In [1]: import numpy as np

In [2]: np.set_printoptions(precision=3, suppress=True, linewidth=120)

In [3]: feats = np.load("out5.npy")

In [4]: print(feats)
[[ 0.    -0.477  0.017 -0.834  0.276]
 [-0.708 -0.462  0.211  0.374  0.317]
 [-0.354  0.445 -0.679 -0.119  0.449]
 [ 0.59  -0.132  0.033  0.318  0.73 ]
 [-0.157  0.586  0.702 -0.223  0.298]]

In [5]: # columns are unit length and at right angles

In [6]: r0 = np.array([-6, -9, -3, 8, 3])

In [7]: other = feats + np.outer(r0, np.eye(5)[2])

In [8]: print(np.linalg.matrix_rank(np.linalg.inv(other) - np.linalg.inv(feats), tol=1e-8))
1

In [9]: print(np.linalg.matrix_rank(other - feats))
1

In [10]: arr = np.loadtxt("x.csv", delimiter=",")

In [11]: print(arr)
[[-4. -7.  0.  0. -4.  0.  0. -2.  0.]
 [-8. -8.  0.  0.  6.  0.  0. -6.  0.]
 [ 0.  0. -7.  5.  0. -4.  1.  0. -7.]
 [ 0.  0.  9. -6.  0. -4. -6.  0.  5.]
 [-9. -5.  0.  0.  8.  0.  0.  6.  0.]
 [ 0.  0. -2.  3.  0.  3.  8.  0. -9.]
 [ 0.  0.  2. -7.  0. -4.  6.  0.  4.]
 [ 7.  4.  0.  0.  5.  0.  0. -7.  0.]
 [ 0.  0.  3.  5.  0.  2. -5.  0.  2.]]

In [12]: # 2 blocks once reordered

In [13]: print(np.round(np.linalg.norm(arr, "nuc"), 3))
92.471

In [14]: print(np.linalg.norm(arr, axis=1).argmax())
4

In [15]: print(np.linalg.norm(arr, axis=0))
[14.491 12.41  12.124 12.    11.874  7.81  12.728 11.18  13.229]

In [16]: print(round(float(np.linalg.norm(arr) ** 2 / np.linalg.norm(arr, 2) ** 2), 3))
3.072

In [17]: print((arr - arr.T) / 2)
[[ 0.   0.5  0.   0.   2.5  0.   0.  -4.5  0. ]
 [-0.5  0.   0.   0.   5.5  0.   0.  -5.   0. ]
 [ 0.   0.   0.  -2.   0.  -1.  -0.5  0.  -5. ]
 [ 0.   0.   2.   0.   0.  -3.5  0.5  0.   0. ]
 [-2.5 -5.5  0.   0.   0.   0.   0.   0.5  0. ]
 [ 0.   0.   1.   3.5  0.   0.   6.   0.  -5.5]
 [ 0.   0.   0.5 -0.5  0.  -6.   0.   0.   4.5]
 [ 4.5  5.   0.   0.  -0.5  0.   0.   0.   0. ]
 [ 0.   0.   5.   0.   0.   5.5 -4.5  0.   0. ]]

In [18]: print(np.trace(arr))
-13.0

In [19]: print(round(np.abs(np.linalg.eigvals(arr)).max(), 3))
14.528

In [20]: print((arr + arr.T) / 2)
[[-4.  -7.5  0.   0.  -6.5  0.   0.   2.5  0. ]
 [-7.5 -8.   0.   0.   0.5  0.   0.  -1.   0. ]
 [ 0.   0.  -7.   7.   0.  -3.   1.5  0.  -2. ]
 [ 0.   0.   7.  -6.   0.  -0.5 -6.5  0.   5. ]
 [-6.5  0.5  0.   0.   8.   0.   0.   5.5  0. ]
 [ 0.   0.  -3.  -0.5  0.   3.   2.   0.  -3.5]
 [ 0.   0.   1.5 -6.5  0.   2.   6.   0.  -0.5]
 [ 2.5 -1.   0.   0.   5.5  0.   0.  -7.   0. ]
 [ 0.   0.  -2.   5.   0.  -3.5 -0.5  0.   2. ]]

In [21]: print(np.sort(np.abs(np.linalg.eigvals(arr))))
[ 1.474  6.626  6.626  6.888  6.888 11.275 14.005 14.005 14.528]

In [22]: np.linalg.determinant(arr)
Traceback (most recent call last):
  Cell In[22], line 1
    np.linalg.determinant(arr)
AttributeError: module 'numpy.linalg' has no attribute 'determinant'


In [23]: assert arr == arr.T
Traceback (most recent call last):
  Cell In[23], line 1
    assert arr == arr.T
ValueError: The truth value of an array with more than one element is ambiguous. Use a.any() or a.all()


In [24]: M = np.loadtxt("a.csv", delimiter=",")

In [25]: print(M)
[[ 0.002  0.005 -0.015 -0.047 -0.002]
 [ 0.005  0.01  -0.03  -0.094 -0.005]
 [-0.015 -0.03   0.089  0.283  0.015]
 [-0.047 -0.094  0.283  0.896  0.047]
 [-0.002 -0.005  0.015  0.047  0.002]]

In [26]: # projection: eigenvalues are 0 or 1

In [27]: other = arr / np.linalg.norm(arr, axis=1, keepdims=True)

In [28]: cov = other @ other.T

In [29]: print(np.degrees(np.arccos(np.clip(cov[1, 8], -1, 1))))
90.0

In [30]: print(np.linalg.norm(other, axis=1))
[1. 1. 1. 1. 1. 1. 1. 1. 1.]

In [31]: evals, vecs = np.linalg.eigh(M)

In [32]: print(np.unique(evals.round(6) + 0, return_counts=True)[1])
[4 1]

In [33]: print(np.abs(vecs[:, -1]).round(6).argmax())
3

In [34]: print(np.round(vecs.T @ vecs, 3) + 0)
[[1. 0. 0. 0. 0.]
 [0. 1. 0. 0. 0.]
 [0. 0. 1. 0. 0.]
 [0. 0. 0. 1. 0.]
 [0. 0. 0. 0. 1.]]

In [35]: print(np.abs(vecs[:, -1]))
[0.05  0.1   0.299 0.946 0.05 ]

In [36]: print(np.round(np.linalg.eigvalsh(M @ M), 3) + 0)
[0. 0. 0. 0. 1.]

In [37]: print(np.linalg.eigvalsh(M + -2 * np.eye(5)))
[-2. -2. -2. -2. -1.]

In [38]: print(np.round(vecs.T @ M @ vecs, 3) + 0)
[[0. 0. 0. 0. 0.]
 [0. 0. 0. 0. 0.]
 [0. 0. 0. 0. 0.]
 [0. 0. 0. 0. 0.]
 [0. 0. 0. 0. 1.]]

In [39]: print((evals > 1e-8).sum(), (evals < -1e-8).sum())
1 0

In [40]: print(evals.round(3) + 0)
[0. 0. 0. 0. 1.]

In [41]: print(np.round(np.sort(np.abs(np.linalg.eigvals(M))), 3) + 0)
[0. 0. 0. 0. 1.]

In [42]: print(round(float(np.trace(M)), 3))
1.0

In [43]: print(np.allclose(M, M.T))
True

In [44]: print(M @ M)
[[ 0.002  0.005 -0.015 -0.047 -0.002]
 [ 0.005  0.01  -0.03  -0.094 -0.005]
 [-0.015 -0.03   0.089  0.283  0.015]
 [-0.047 -0.094  0.283  0.896  0.047]
 [-0.002 -0.005  0.015  0.047  0.002]]

In [45]: print((M + M.T) / 2)
[[ 0.002  0.005 -0.015 -0.047 -0.002]
 [ 0.005  0.01  -0.03  -0.094 -0.005]
 [-0.015 -0.03   0.089  0.283  0.015]
 [-0.047 -0.094  0.283  0.896  0.047]
 [-0.002 -0.005  0.015  0.047  0.002]]

In [46]: print(np.round(np.linalg.det(M), 3))
-0.0

In [47]: print(np.allclose(M @ M.T, M.T @ M))
True

In [48]: np.linalg.determinant(M)
Traceback (most recent call last):
  Cell In[48], line 1
    np.linalg.determinant(M)
AttributeError: module 'numpy.linalg' has no attribute 'determinant'


In [49]: print(np.linalg.matrix_power(M, 3))
[[ 0.002  0.005 -0.015 -0.047 -0.002]
 [ 0.005  0.01  -0.03  -0.094 -0.005]
 [-0.015 -0.03   0.089  0.283  0.015]
 [-0.047 -0.094  0.283  0.896  0.047]
 [-0.002 -0.005  0.015  0.047  0.002]]

In [50]: M.inv()
Traceback (most recent call last):
  Cell In[50], line 1
    M.inv()
AttributeError: 'numpy.ndarray' object has no attribute 'inv'


In [51]: x0 = np.array([1, -3, 0, 1, 3])

In [52]: print(np.linalg.eigvalsh(2 * M - np.eye(5)))
[-1. -1. -1. -1.  1.]

In [53]: print(round((x0 - M @ x0) @ (M @ x0), 3))
-0.0

In [54]: print(np.round(np.trace(M), 3))
1.0

In [55]: print(M @ M @ x0)
[-0.067 -0.134  0.402  1.273  0.067]
